$ ipython --no-banner

In [1]: import numpy as np

In [2]: np.set_printoptions(suppress=True, linewidth=200)

In [3]: K = np.load("arr.npy")

In [4]: print(K)
[[ 2.  4.  0.]
 [ 4. -1.  4.]
 [ 0.  4. -2.]]

In [5]: # symmetric, so the eigenvalues are real

In [6]: Q, R = np.linalg.qr(K)

In [7]: print(Q.shape, R.shape)
(3, 3) (3, 3)

In [8]: print(round(np.trace(Q @ Q.T), 2))
3.0

In [9]: print(R.round(2))
[[-4.47 -0.89 -3.58]
 [ 0.    5.67 -2.68]
 [ 0.    0.   -0.16]]

In [10]: print(round(abs(R[0, 0]), 2), np.round(np.linalg.norm(K[:, 0]), 2))
4.47 4.47

In [11]: print(Q.round(2))
[[-0.45  0.63 -0.63]
 [-0.89 -0.32  0.32]
 [-0.    0.7   0.71]]

In [12]: print(np.round(np.abs(np.linalg.svd(K)[2][-1]), 2))
[0.63 0.33 0.7 ]

In [13]: print(round(float(np.linalg.norm(K, 2) / np.linalg.norm(K)), 2))
0.76

In [14]: print(np.linalg.matrix_rank(K, rtol=0.1))
2

In [15]: print(np.argsort(-np.linalg.norm(K, axis=0).round(6), kind="stable")[:3])
[1 0 2]

In [16]: print(np.linalg.cond(K) > 100)
False

In [17]: Q, vecs = np.linalg.qr(K[:, :1])[0], np.linalg.qr(K[:, 1:])[0]

In [18]: sv = np.linalg.svd(Q.T @ vecs, compute_uv=False)

In [19]: print(round(np.linalg.norm(Q @ Q.T - vecs @ vecs.T, 2), 2))
1.0

In [20]: print(np.round(np.degrees(np.arccos(sv.clip(0, 1))), 2))
[2.26]

In [21]: Q = K.astype(float).copy()

In [22]: for j in range(3):
    ...:     Q[:, j] -= Q[:, :j] @ (Q[:, :j].T @ Q[:, j])
    ...:     Q[:, j] /= np.linalg.norm(Q[:, j])
    ...: 

In [23]: print(Q.round(2))
[[ 0.45  0.63  0.63]
 [ 0.89 -0.32 -0.32]
 [ 0.    0.7  -0.71]]

In [24]: ev, vecs = np.linalg.eig(K)

In [25]: print(round(float(np.prod(ev)), 2))
4.0

In [26]: print(ev.round(2))
[ 5.58 -0.11 -6.47]

In [27]: print(np.round(np.sort(np.linalg.eigvals(K @ K)), 2))
[ 0.01 31.14 41.85]

In [28]: u = np.array([-1, -3, -1])

In [29]: mat = np.array([np.roll(u, i) for i in range(3)])

In [30]: print(mat)
[[-1 -3 -1]
 [-1 -1 -3]
 [-3 -1 -1]]

In [31]: left, sv, VT = np.linalg.svd(mat, full_matrices=False)

In [32]: print(np.round(np.cumsum(sv ** 2) / np.sum(sv ** 2), 2))
[0.76 0.88 1.  ]

In [33]: print(np.round(left.T @ left, 2) + 0)
[[1. 0. 0.]
 [0. 1. 0.]
 [0. 0. 1.]]

In [34]: print((sv > 1e-8).sum())
3

In [35]: print(np.round(sv / sv[0], 2))
[1.  0.4 0.4]

In [36]: print(round(np.sqrt((sv ** 2).sum()), 2), np.round(np.linalg.norm(mat), 2))
5.74 5.74

In [37]: print(np.round(np.abs(VT[0]), 2))
[0.58 0.58 0.58]

In [38]: X = np.load("run4.npy")

In [39]: print(X)
[[-1.  1.  1.  1.  1.]
 [ 1. -1.  1.  1.  1.]
 [ 1.  1. -1.  1.  1.]
 [ 1.  1.  1. -1.  1.]
 [ 1.  1.  1.  1. -1.]]

In [40]: # symmetric

In [41]: ev, vecs = np.linalg.eig(X)

In [42]: print(np.round(np.sort(np.linalg.eigvals(X.T)), 2))
[-2. -2. -2. -2.  3.]

In [43]: print(ev.round(2))
[-2.  3. -2. -2. -2.]

In [44]: print(np.round(np.sort(np.linalg.eigvals(X @ X)), 2))
[4. 4. 4. 4. 9.]

In [45]: J = np.load("w.npy")

In [46]: print(J)
[[-3 -1  2]
 [-1 -2  2]
 [-1  0  1]
 [ 0  0  0]
 [-2 -2  3]
 [ 0  0  0]
 [-1 -2  2]
 [-4 -3  4]
 [ 0  0  0]
 [-3 -3  3]
 [-1 -2  2]
 [ 0  0  0]
 [-4 -3  4]
 [ 0  0  0]
 [-3 -3  3]
 [ 0  0  0]
 [-4 -3  4]
 [-2 -2  3]
 [-2 -1  1]
 [-2 -2  3]
 [ 0  0  0]
 [-1  0  1]
 [-2 -1  1]
 [-1  0  1]
 [-1  0  1]
 [ 0  0  0]
 [-2 -1  1]
 [ 0  0  0]
 [-2 -1  1]
 [-1 -2  2]]

In [47]: # rows 3 and 5 are equal

In [48]: idx = J[:, 2] > np.median(J[:, 2])

In [49]: u = J[idx].mean(axis=0) - J[~idx].mean(axis=0)

In [50]: print(np.argsort(-np.abs(u).round(6), kind="stable"))
[2 1 0]

In [51]: print(idx.astype(int))
[1 1 0 0 1 0 1 1 0 1 1 0 1 0 1 0 1 1 0 1 0 0 0 0 0 0 0 0 0 1]

In [52]: print(u.round(2))
[-1.68 -2.07  2.38]

In [53]: print((((J - J.mean(axis=0)) @ u > 0) == idx).mean())
1.0

In [54]: feats = np.load("a.npy")

In [55]: print(feats)
[[ 0.45  0.24  0.79]
 [-0.08 -0.04 -0.18]
 [-0.81 -0.51 -0.99]
 [-0.31 -0.16 -0.62]
 [-0.08 -0.04 -0.18]
 [-0.66 -0.38 -0.95]
 [-0.81 -0.51 -0.99]
 [-0.38 -0.2  -0.72]
 [ 0.62  0.35  0.92]
 [ 0.78  0.48  0.98]
 [ 0.38  0.2   0.72]
 [-0.38 -0.2  -0.72]
 [-0.24 -0.12 -0.49]
 [ 0.66  0.38  0.95]
 [ 0.81  0.51  0.99]
 [-0.88 -0.59 -1.  ]
 [-0.31 -0.16 -0.62]
 [ 0.56  0.31  0.89]
 [ 0.56  0.31  0.89]
 [ 0.24  0.12  0.49]
 [-0.83 -0.54 -0.99]
 [-0.38 -0.2  -0.72]
 [-0.16 -0.08 -0.35]
 [-0.16 -0.08 -0.35]
 [-0.78 -0.48 -0.98]
 [ 0.62  0.35  0.92]
 [-0.62 -0.35 -0.92]
 [-0.56 -0.31 -0.89]
 [ 0.31  0.16  0.62]
 [-0.16 -0.08 -0.35]]

In [56]: # row 4 repeats row 1

In [57]: M2 = np.c_[feats[:, :2] @ np.array([[2, 1], [2, 0]]), np.array([-2, 1, 0, 3, 0, -3, -3, 1, 0, 0, -1, 3, -2, -1, -3, -3, -1, -2, -2, 1, 2, -2, -1, 2, 1, -3, 3, -1, -3, -3])]

In [58]: print(M2.round(2))
[[ 1.38  0.45 -2.  ]
 [-0.24 -0.08  1.  ]
 [-2.64 -0.81  0.  ]
 [-0.94 -0.31  3.  ]
 [-0.24 -0.08  0.  ]
 [-2.08 -0.66 -3.  ]
 [-2.64 -0.81 -3.  ]
 [-1.16 -0.38  1.  ]
 [ 1.94  0.62  0.  ]
 [ 2.52  0.78  0.  ]
 [ 1.16  0.38 -1.  ]
 [-1.16 -0.38  3.  ]
 [-0.72 -0.24 -2.  ]
 [ 2.08  0.66 -1.  ]
 [ 2.64  0.81 -3.  ]
 [-2.94 -0.88 -3.  ]
 [-0.94 -0.31 -1.  ]
 [ 1.74  0.56 -2.  ]
 [ 1.74  0.56 -2.  ]
 [ 0.72  0.24  1.  ]
 [-2.74 -0.83  2.  ]
 [-1.16 -0.38 -2.  ]
 [-0.48 -0.16 -1.  ]
 [-0.48 -0.16  2.  ]
 [-2.52 -0.78  1.  ]
 [ 1.94  0.62 -3.  ]
 [-1.94 -0.62  3.  ]
 [-1.74 -0.56 -1.  ]
 [ 0.94  0.31 -3.  ]
 [-0.48 -0.16 -3.  ]]

In [59]: print(np.round(np.linalg.lstsq(feats, M2[:, 0])[0], 2) + 0)
[2. 2. 0.]

In [60]: print(np.linalg.matrix_rank(np.c_[feats, M2]))
4

In [61]: print(np.round(np.linalg.norm(np.linalg.qr(feats)[0].T @ M2, axis=0) ** 2 / ((M2 ** 2).sum(axis=0) + 1e-12), 2))
[1.   1.   0.12]

In [62]: d = np.linalg.norm(M2[:, None] - M2[None], axis=-1)

In [63]: print(d.shape)
(30, 30)

In [64]: print((d + 1e9 * np.eye(30)).round(6).argmin(axis=1))
[17  7 24 11  1  6 15  1  9  8 13  3 21 10 25  6 22 18 17  1 24 12 16  1  2 14 11 16 25 12]

In [65]: print(d[:5, :5].round(2))
[[0.   3.45 4.66 5.56 2.63]
 [3.45 0.   2.7  2.13 1.  ]
 [4.66 2.7  0.   3.48 2.51]
 [5.56 2.13 3.48 0.   3.09]
 [2.63 1.   2.51 3.09 0.  ]]

In [66]: print(d[4].round(6).argsort(kind="stable")[:4])
[ 4  1 22 16]

In [67]: Q, _ = np.linalg.qr(np.array([[-1.8, -0.6, -1.4], [-0.8, 1.1, 0.1], [-1.1, -0.5, -1.2]]))

In [68]: data = 5 * Q

In [69]: print(data.round(2))
[[-3.99  1.28 -2.73]
 [-1.77 -4.66  0.41]
 [-2.44  1.29  4.17]]

In [70]: def softmax(z):
    ...:     e = np.exp(z - z.max(axis=-1, keepdims=True))
    ...:     return e / e.sum(axis=-1, keepdims=True)
    ...: 

In [71]: print(np.round(softmax(data[0] + 4), 2))
[0.01 0.98 0.02]

In [72]: print(np.round(softmax(10 * data[0]), 2) + 0)
[0. 1. 0.]

In [73]: att = data @ data.T / np.sqrt(3)

In [74]: print(np.round(softmax(att)[0] @ data, 2))
[-3.99  1.28 -2.73]

In [75]: print(np.round(softmax(att), 2) + 0)
[[1. 0. 0.]
 [0. 1. 0.]
 [0. 0. 1.]]

In [76]: M2 = np.linalg.inv(data)

In [77]: print((np.abs(M2) > 1e-9).astype(int))
[[1 1 1]
 [1 1 1]
 [1 1 1]]

In [78]: print(data.shape)
(3, 3)

In [79]: print(np.count_nonzero(data))
9

In [80]: print(np.round(np.linalg.svd(data, compute_uv=False), 2))
[5. 5. 5.]

In [81]: print(round(float(np.abs(data).max()), 2))
4.66

In [82]: np.linalg.rank(data)
AttributeError: module 'numpy.linalg' has no attribute 'rank'


In [83]: print(round(float(np.linalg.norm(data)), 2))
8.66

In [84]: print(np.linalg.matrix_rank(data))
3

In [85]: print(np.round(data - data[0], 2))
[[ 0.    0.    0.  ]
 [ 2.22 -5.94  3.14]
 [ 1.55  0.01  6.9 ]]

In [86]: E = np.load("out3.npy")

In [87]: print(E)
[[-24.25  -7.56 -14.66  48.18]
 [-24.67  -6.17 -13.01  48.28]
 [-23.94  -7.19 -14.64  49.1 ]
 [-23.71  -6.5  -14.55  49.34]
 [-10.38  26.23 -26.43  19.13]
 [-23.21  -4.35 -12.58  49.74]
 [-11.55  25.71 -26.96  20.06]
 [-24.35  -6.33 -12.28  47.98]
 [-24.83  -5.81 -12.83  48.58]
 [-25.59  -5.92 -12.29  47.76]
 [-24.45  -4.98 -12.41  48.7 ]
 [-24.63  -4.47 -13.09  45.62]
 [-23.32  -5.87 -15.36  48.2 ]
 [ -9.87  25.09 -24.69  16.96]
 [-10.28  25.45 -25.24  15.56]
 [ -8.18  23.41 -25.09  17.95]
 [-10.79  24.2  -26.15  17.88]
 [-10.94  23.64 -27.07  19.53]
 [-10.34  24.35 -26.29  18.9 ]
 [-24.63  -5.02 -14.22  48.2 ]
 [ -8.89  24.49 -26.88  19.96]
 [-24.22  -5.71 -13.84  49.23]
 [-25.15  -4.69 -13.64  48.79]]

In [88]: Xs = E - E.mean(axis=0)

In [89]: vecs = np.linalg.svd(Xs)[2][:2]

In [90]: M2 = Xs - Xs @ vecs.T @ vecs

In [91]: print(np.round(M2.std(axis=0), 2))
[0.76 0.71 0.46 0.46]

In [92]: print(np.round(np.diag(vecs.T @ vecs), 2))
[0.16 0.44 0.68 0.72]

In [93]: Xs = (E - E.mean(axis=0)) / E.std(axis=0)

In [94]: print(np.round(Xs.std(axis=0), 2))
[1. 1. 1. 1.]

In [95]: print(np.argwhere(np.abs(Xs) > 2))
[]

In [96]: b = np.linalg.lstsq(np.delete(Xs, 3, axis=1), Xs[:, 3])[0]

In [97]: print(b.round(2))
[-0.24 -0.81 -0.05]

In [98]: print(np.round(1 - np.var(Xs[:, 3] - np.delete(Xs, 3, axis=1) @ b), 2))
0.99

In [99]: print(np.abs(b).argmax())
1
